% ipython --no-banner

In [1]: import numpy as np

In [2]: np.set_printoptions(precision=1, suppress=True, linewidth=160, legacy="1.25")

In [3]: data = np.loadtxt("test12.csv", delimiter=",")

In [4]: data
Out[4]: 
array([[ 0.,  4.,  5.,  3.,  4.,  1.,  0.,  3.],
       [ 0.,  1.,  0.,  3.,  1.,  2.,  3.,  0.],
       [ 3.,  4.,  3.,  4.,  5.,  1.,  0.,  4.],
       [ 6.,  4.,  1.,  2.,  6.,  3.,  0.,  4.],
       [ 4.,  6.,  0.,  1.,  5.,  3.,  4.,  4.],
       [ 0.,  0.,  0.,  0.,  0.,  0.,  0.,  0.],
       [ 3.,  4.,  3.,  2.,  4.,  2.,  2.,  5.],
       [ 3.,  3.,  0.,  2.,  3.,  0.,  0.,  2.],
       [ 9., 12.,  7., 10., 13., 11.,  7., 10.],
       [ 0.,  0.,  0.,  0.,  0.,  0.,  0.,  0.],
       [ 0.,  3.,  2.,  1.,  2.,  0.,  0.,  1.],
       [ 0.,  0.,  0.,  0.,  0.,  0.,  0.,  0.],
       [ 0.,  3.,  2.,  1.,  2.,  0.,  0.,  1.],
       [ 2.,  3.,  3.,  2.,  1.,  3.,  2.,  3.],
       [ 4., 10.,  5.,  6., 10.,  3.,  2.,  6.],
       [ 3.,  7.,  6.,  5.,  6.,  6.,  4.,  6.],
       [ 4.,  5.,  1.,  4.,  7.,  7.,  5.,  3.],
       [ 2.,  3.,  3.,  2.,  1.,  3.,  2.,  3.],
       [ 3.,  3.,  0.,  2.,  3.,  0.,  0.,  2.],
       [ 3.,  4.,  3.,  1.,  5.,  3.,  0.,  3.],
       [ 3.,  1.,  1.,  0.,  3.,  3.,  0.,  2.],
       [ 0.,  3.,  2.,  1.,  2.,  0.,  0.,  1.],
       [ 1.,  3.,  0.,  1.,  3.,  2.,  2.,  1.],
       [ 1.,  4.,  0.,  4.,  4.,  4.,  5.,  1.],
       [ 6.,  5.,  4.,  4.,  8.,  4.,  0.,  6.],
       [ 4.,  7.,  3.,  3.,  7.,  4.,  4.,  6.]])

In [5]: # rows 5 and 9 are equal

In [6]: cen = data - data.mean(axis=0)

In [7]: U, s, Vh = np.linalg.svd(cen, full_matrices=False)

In [8]: np.abs(U[:, 0]).argmax()
Out[8]: 8

In [9]: np.round(s ** 2 / (s ** 2).sum(), 1) + 0
Out[9]: array([0.8, 0.1, 0.1, 0. , 0. , 0. , 0. , 0. ])

In [10]: (np.sign(U[:, 0]) == np.sign(U[0, 0])).astype(int)
Out[10]: array([1, 1, 0, 0, 0, 1, 0, 1, 0, 1, 1, 1, 1, 1, 0, 0, 0, 1, 1, 0, 1, 1, 1, 0, 0, 0])

In [11]: s
Out[11]: array([31.3, 10.4,  8.4,  6.4,  4.8,  3.9,  2.1,  0.3])

In [12]: np.abs(Vh[0]).argmax()
Out[12]: 4

In [13]: cov = np.cov(data, rowvar=False)

In [14]: np.round(np.linalg.eigvalsh(cov)[::-1], 1) + 0
Out[14]: array([39.3,  4.3,  2.8,  1.6,  0.9,  0.6,  0.2,  0. ])

In [15]: np.round(np.corrcoef(data[:, 7], data[:, 6])[0, 1], 1)
Out[15]: 0.5
